In [1]: import numpy as np

In [2]: np.set_printoptions(suppress=True, linewidth=160)

In [3]: rnd = lambda a: np.round(a, 1) + 0

In [4]: X = np.load("w.npy")

In [5]: rnd(X)
Out[5]: 
array([[ 2.9, -0.5,  0.5],
       [-2.3, -1.9, -0.3],
       [-1.7, -2.4, -0.2],
       [-2.2,  2. , -0.5],
       [ 2.9, -0.7,  0.5],
       [-1.9,  2.3, -0.4],
       [-1. , -2.8, -0.1],
       [ 1.9, -2.3,  0.4],
       [-1.5,  2.6, -0.4],
       [-0.4,  3. , -0.2],
       [ 2.6,  1.4,  0.4],
       [ 3. ,  0.1,  0.5],
       [ 2.6,  1.5,  0.4],
       [-2.9, -0.4, -0.5],
       [-1. ,  2.8, -0.3],
       [-0.5, -3. ,  0. ],
       [ 1. ,  2.8,  0.1],
       [-2.9, -0.8, -0.5],
       [-2.6, -1.4, -0.4],
       [-2. ,  2.2, -0.4]])

In [6]: rk = np.linalg.matrix_rank(X)

In [7]: rk
Out[7]: np.int64(2)

In [8]: ns = np.linalg.svd(X)[2][rk:].T

In [9]: [int(np.linalg.matrix_rank(X[:i])) for i in range(1, len(X) + 1)]
Out[9]: [1, 2, 2, 2, 2, 2, 2, 2, 2, 2, 2, 2, 2, 2, 2, 2, 2, 2, 2, 2]

In [10]: ns.shape
Out[10]: (3, 1)

In [11]: rnd(X @ ns)
Out[11]: 
array([[0.],
       [0.],
       [0.],
       [0.],
       [0.],
       [0.],
       [0.],
       [0.],
       [0.],
       [0.],
       [0.],
       [0.],
       [0.],
       [0.],
       [0.],
       [0.],
       [0.],
       [0.],
       [0.],
       [0.]])

In [12]: [int(np.linalg.matrix_rank(X[:, :j + 1])) for j in range(3)]
Out[12]: [1, 2, 2]

In [13]: np.linalg.matrix_rank(X.T @ X), np.linalg.matrix_rank(X @ X.T)
Out[13]: (np.int64(2), np.int64(2))

In [14]: A = np.array([[0.4, 0.5, -0.9],
    ...:     [-0.2, -0.4, -1.4],
    ...:     [-0.9, 0.9, 0.1],
    ...:     [0.6, 0.3, 0.5],
    ...:     [-0.4, -2.0, -0.2],
    ...:     [1.6, 1.0, -2.2],
    ...:     [1.1, 1.4, -0.8],
    ...:     [-1.4, 0.3, 1.1],
    ...:     [0.1, -0.7, -0.2],
    ...:     [-0.1, -0.1, -1.4],
    ...:     [0.1, 1.9, -1.7],
    ...:     [-0.1, -1.3, -2.0],
    ...:     [-1.6, -0.8, 0.5],
    ...:     [-1.5, -0.3, -1.0]])

In [15]: A[9] *= 3

In [16]: rnd(A)
Out[16]: 
array([[ 0.4,  0.5, -0.9],
       [-0.2, -0.4, -1.4],
       [-0.9,  0.9,  0.1],
       [ 0.6,  0.3,  0.5],
       [-0.4, -2. , -0.2],
       [ 1.6,  1. , -2.2],
       [ 1.1,  1.4, -0.8],
       [-1.4,  0.3,  1.1],
       [ 0.1, -0.7, -0.2],
       [-0.3, -0.3, -4.2],
       [ 0.1,  1.9, -1.7],
       [-0.1, -1.3, -2. ],
       [-1.6, -0.8,  0.5],
       [-1.5, -0.3, -1. ]])

In [17]: Xc = A - A.mean(axis=0)

In [18]: V = np.linalg.svd(Xc)[2][:2]

In [19]: A2 = Xc - Xc @ V.T @ V

In [20]: rnd(np.diag(V.T @ V))
Out[20]: array([0.3, 0.7, 0.9])

In [21]: rnd(np.cov(Xc @ V.T, rowvar=False))
Out[21]: 
array([[2.1, 0. ],
       [0. , 1.3]])

In [22]: np.linalg.norm(A2, axis=1).round(6).argmax()
Out[22]: np.int64(4)
